In [1]: import numpy as np

In [2]: np.set_printoptions(suppress=True, linewidth=160)

In [3]: W2 = np.array([[-2, -5, -8, 6, -4, 3], [-2, 3, 1, -5, -9, 7], [9, -3, 2, 5, 6, 2]])

In [4]: A = np.repeat(W2, 14 // 3, axis=0)

In [5]: rng = np.random.default_rng(37)

In [6]: A = A + 0.3 * rng.normal(size=A.shape)

In [7]: print(A.round(2))
[[-1.73 -5.14 -8.39  6.2  -3.71  3.16]
 [-2.77 -5.46 -7.82  6.45 -4.45  3.29]
 [-1.66 -4.99 -8.4   5.81 -4.11  3.21]
 [-1.73 -5.3  -8.03  5.99 -4.05  3.28]
 [-2.08  2.98  0.55 -4.96 -9.28  7.57]
 [-1.96  3.06  1.03 -5.35 -9.13  7.03]
 [-1.73  3.07  0.6  -5.06 -9.04  6.49]
 [-1.84  3.23  0.73 -4.34 -8.9   6.82]
 [ 9.58 -3.18  2.04  4.46  5.67  2.53]
 [ 8.7  -3.25  1.92  4.75  5.62  1.69]
 [ 8.95 -2.55  2.23  5.68  5.74  2.05]
 [ 9.08 -2.85  2.22  4.48  6.44  2.  ]]

In [8]: Ac = (A - A.mean(axis=0)) / A.std(axis=0)

In [9]: print(np.round(Ac.std(axis=0), 2))
[1. 1. 1. 1. 1. 1.]

In [10]: print(np.argwhere(np.abs(Ac) > 2))
[]

In [11]: coef = np.linalg.lstsq(np.delete(Ac, 5, axis=1), Ac[:, 5])[0]

In [12]: print(coef.round(2))
[ 0.53 -0.07  0.24 -0.16 -1.39]

In [13]: print(np.abs(coef).argmax())
4

In [14]: P = A @ np.linalg.solve(A.T @ A, A.T)

In [15]: print(np.allclose(P @ P, P))
True

In [16]: print(np.round(np.diag(P), 2))
[0.4  0.82 0.46 0.28 0.51 0.34 0.51 0.41 0.42 0.46 0.8  0.58]

In [17]: print(np.round(P @ A[:, 1], 2))
[-5.14 -5.46 -4.99 -5.3   2.98  3.06  3.07  3.23 -3.18 -3.25 -2.55 -2.85]

In [18]: print(np.round(np.linalg.eigvalsh(P), 2) + 0)
[0. 0. 0. 0. 0. 0. 1. 1. 1. 1. 1. 1.]
